% python3 -q
>>> import numpy as np
>>> import numpy.linalg as la
>>> np.set_printoptions(precision=3, suppress=True, linewidth=140)
>>> tidy = lambda a: np.round(a, 3) + 0
>>> mat = np.load("arr.npy")
>>> print(tidy(mat))
[[-46.539 -38.45   13.77  -40.558  -6.779 -33.402  17.144   0.288]
 [-28.606 -23.174  10.077 -24.104  -5.959 -17.841  12.049   1.024]
 [-22.689 -18.253   8.495 -18.778  -5.611 -12.961  10.031   1.103]
 [-17.67  -14.149   6.936 -14.33   -5.243  -9.004   8.117   1.068]
 [ -3.927  -3.396   1.024  -2.908  -2.733  -0.56    1.342   0.139]
 [  3.571   3.89    1.355   3.024   3.073   0.959   0.887   0.822]
 [  6.701   7.503   3.2     5.934   5.345   2.564   2.278   1.863]
 [  9.822  11.127   5.148   8.938   7.303   4.546   3.766   2.973]
 [ 12.696  14.456   6.944  11.751   8.923   6.569   5.142   4.011]
 [ 17.418  19.897   9.847  16.427  11.328  10.147   7.361   5.716]
 [ 19.27   22.021  10.966  18.272  12.206  11.61    8.213   6.381]
 [ 30.513  34.812  17.526  29.552  17.025  20.936  13.18   10.361]
 [ 40.806  46.401  23.243  39.939  20.931  29.881  17.466  13.919]
 [ 51.888  58.781  29.164  51.154  24.802  39.76   21.867  17.674]]
>>> print(np.allclose(mat[:-1].T @ la.lstsq(mat[:-1].T, mat[-1])[0], mat[-1]))
True
>>> print(np.abs(np.diag(la.qr(mat)[1])) > 1e-9)
[ True  True  True False False False False False]
>>> print(tidy(np.trace(la.pinv(mat) @ mat)))
3.0
>>> print(np.unique(mat.round(6), axis=0).shape)
(14, 8)
>>> print(tidy(mat @ la.pinv(mat) @ mat))
[[-46.539 -38.45   13.77  -40.558  -6.779 -33.402  17.144   0.288]
 [-28.606 -23.174  10.077 -24.104  -5.959 -17.841  12.049   1.024]
 [-22.689 -18.253   8.495 -18.778  -5.611 -12.961  10.031   1.103]
 [-17.67  -14.149   6.936 -14.33   -5.243  -9.004   8.117   1.068]
 [ -3.927  -3.396   1.024  -2.908  -2.733  -0.56    1.342   0.139]
 [  3.571   3.89    1.355   3.024   3.073   0.959   0.887   0.822]
 [  6.701   7.503   3.2     5.934   5.345   2.564   2.278   1.863]
 [  9.822  11.127   5.148   8.938   7.303   4.546   3.766   2.973]
 [ 12.696  14.456   6.944  11.751   8.923   6.569   5.142   4.011]
 [ 17.418  19.897   9.847  16.427  11.328  10.147   7.361   5.716]
 [ 19.27   22.021  10.966  18.272  12.206  11.61    8.213   6.381]
 [ 30.513  34.812  17.526  29.552  17.025  20.936  13.18   10.361]
 [ 40.806  46.401  23.243  39.939  20.931  29.881  17.466  13.919]
 [ 51.888  58.781  29.164  51.154  24.802  39.76   21.867  17.674]]
